% ipython --no-banner

In [1]: import numpy as np

In [2]: import numpy.linalg as la

In [3]: np.set_printoptions(precision=2, suppress=True, linewidth=200)

In [4]: M = np.loadtxt("sample2.csv", delimiter=",")

In [5]: M
Out[5]: 
array([[ 2.3 ,  0.14,  1.82,  0.52],
       [-7.86,  0.01, -4.82, -0.14],
       [-4.17, -0.25, -2.55,  0.53],
       [-3.57, -0.11, -2.9 , -1.12],
       [ 0.75, -0.11, -0.06, -0.71],
       [ 1.11,  0.02,  0.14, -1.09],
       [-2.17,  0.12, -1.4 , -0.45],
       [-4.57, -0.08, -2.34,  1.04],
       [-3.84, -0.06, -2.84, -0.57],
       [-5.48, -0.03, -3.87, -0.91],
       [ 0.3 , -0.03, -0.36, -0.71],
       [ 5.11,  0.24,  3.66,  0.41],
       [ 0.78, -0.19,  0.41,  0.5 ],
       [-1.88,  0.07, -2.25, -2.09],
       [ 0.16, -0.07,  0.53,  0.8 ],
       [ 0.3 , -0.09, -0.06, -0.32],
       [-1.66, -0.14, -1.57, -0.51],
       [-2.91,  0.  , -2.6 , -1.59],
       [-4.24, -0.19, -3.87, -1.78],
       [-0.16,  0.16, -0.44, -0.97]])

In [6]: C = M[[14, 18]].astype(float)

In [7]: for _ in range(7):
   ...:     z = la.norm(M[:, None] - C, axis=-1).argmin(axis=1)
   ...:     C = np.array([M[z == j].mean(axis=0) for j in range(2)])
   ...: 

In [8]: z
Out[8]: array([0, 1, 1, 1, 0, 0, 1, 1, 1, 1, 0, 0, 0, 1, 0, 0, 1, 1, 1, 0])

In [9]: print(C[1] - C[0])
[-5.03 -0.07 -3.45 -0.52]

In [10]: B = np.array([[5, -1, -4],
    ...:     [-6, -4, -9],
    ...:     [3, -3, 6],
    ...:     [4, -2, 1],
    ...:     [2, -5, -9],
    ...:     [9, -5, -9]])

In [11]: C = np.array([[0, 2, -3, -1, -2], [-1, 2, -2, -2, -3], [-3, 1, 2, -3, 3]])

In [12]: X = B @ C

In [13]: X
Out[13]: 
array([[ 13,   4, -21,   9, -19],
       [ 31, -29,   8,  41,  -3],
       [-15,   6,   9, -15,  21],
       [ -1,   5,  -6,  -3,   1],
       [ 32, -15, -14,  35, -16],
       [ 32,  -1, -35,  28, -30]])

In [14]: Uu, sv, VT = la.svd(X)

In [15]: sv.round(2) + 0
Out[15]: array([100.79,  47.95,  10.33,   0.  ,   0.  ])

In [16]: print(np.argmax(sv[:-1] / (sv[1:] + 1e-6)) + 1)
3

In [17]: B = Uu[:, :3] @ np.diag(sv[:3]) @ VT[:3]

In [18]: la.matrix_rank(B)
Out[18]: np.int64(3)

In [19]: np.round(la.norm(X - B) / la.norm(X), 2)
Out[19]: np.float64(0.0)

In [20]: m1 = np.loadtxt("data.csv", delimiter=",")

In [21]: print(m1)
[[ 12.78  -3.6    0.52   1.53]
 [  9.97   3.07   0.19  -7.64]
 [  3.27  -4.37   9.12   8.19]
 [ -2.09   6.04  -1.31 -10.19]
 [ -3.61  10.41  10.86  -1.99]
 [ -1.31   0.89  -2.52   6.21]
 [  5.76  12.01  -4.73   5.98]]

In [22]: m1.shape
Out[22]: (7, 4)

In [23]: np.unravel_index(np.abs(m1).argmax(), m1.shape)
Out[23]: (np.int64(0), np.int64(0))

In [24]: m1.mean(axis=0)
Out[24]: array([3.54, 3.49, 1.73, 0.3 ])

In [25]: round(float(la.norm(m1)), 2)
Out[25]: 34.63

In [26]: m1.sum(axis=0)
Out[26]: array([24.77, 24.44, 12.13,  2.09])

In [27]: la.svd(m1, compute_uv=False)
Out[27]: array([20.  , 18.  , 16.2 , 14.58])

In [28]: print(np.count_nonzero(m1))
28

In [29]: P = m1 @ la.solve(m1.T @ m1, m1.T)

In [30]: np.diag(P)
Out[30]: array([0.54, 0.55, 0.6 , 0.39, 0.84, 0.19, 0.89])

In [31]: x0 = np.array([-1, 2, -1, 2])

In [32]: target = m1 @ x0

In [33]: b, lr = np.zeros(4), 1 / la.norm(m1, 2) ** 2

In [34]: for i in range(20):
    ...:     b -= lr * m1.T @ (m1 @ b - target)
    ...:     if i % 5 == 0: print(i, round(la.norm(m1 @ b - target), 2))
    ...: 
0 19.89
5 0.38
10 0.01
15 0.0

In [35]: b
Out[35]: array([-1.,  2., -1.,  2.])

In [36]: W0 = np.load("x.npy")

In [37]: W0
Out[37]: 
array([[ 0, 15,  0, 63],
       [ 0,  0, 15, 24],
       [ 0,  0, 15, 43],
       [ 0,  3,  0, 24],
       [ 0, 10,  0, 45],
       [ 0,  0, 29, 49],
       [ 0,  0,  9, 51],
       [ 0,  0,  9, 32],
       [ 0,  0, 11, 37],
       [ 0,  0, 13, 15],
       [ 4,  0,  5,  3],
       [ 0,  0,  0, 61],
       [ 0,  0, 17, 46],
       [ 0,  0,  9, 11],
       [ 0,  0, 13, 17],
       [ 0,  1,  0, 66],
       [ 0, 15,  0, 63],
       [ 0, 14,  0, 32],
       [ 2,  0,  9,  9],
       [ 0,  0, 17, 25]])

In [38]: cov = np.cov(W0, rowvar=False)

In [39]: print(la.eigvalsh(cov)[::-1])
[394.78  69.03  15.23   0.66]

In [40]: np.argsort(-W0.std(axis=0).round(6), kind="stable")
Out[40]: array([3, 2, 1, 0])

In [41]: cov.shape
Out[41]: (4, 4)

In [42]: np.argwhere(np.triu(np.abs(np.corrcoef(W0.T)) > 0.8, 1))
Out[42]: array([], shape=(0, 2), dtype=int64)

In [43]: np.polyfit(W0[:, 0], W0[:, 1], 1)
Out[43]: array([-0.96,  3.19])

In [44]: print(np.median(W0, axis=0))
[ 0.   0.   9.  34.5]
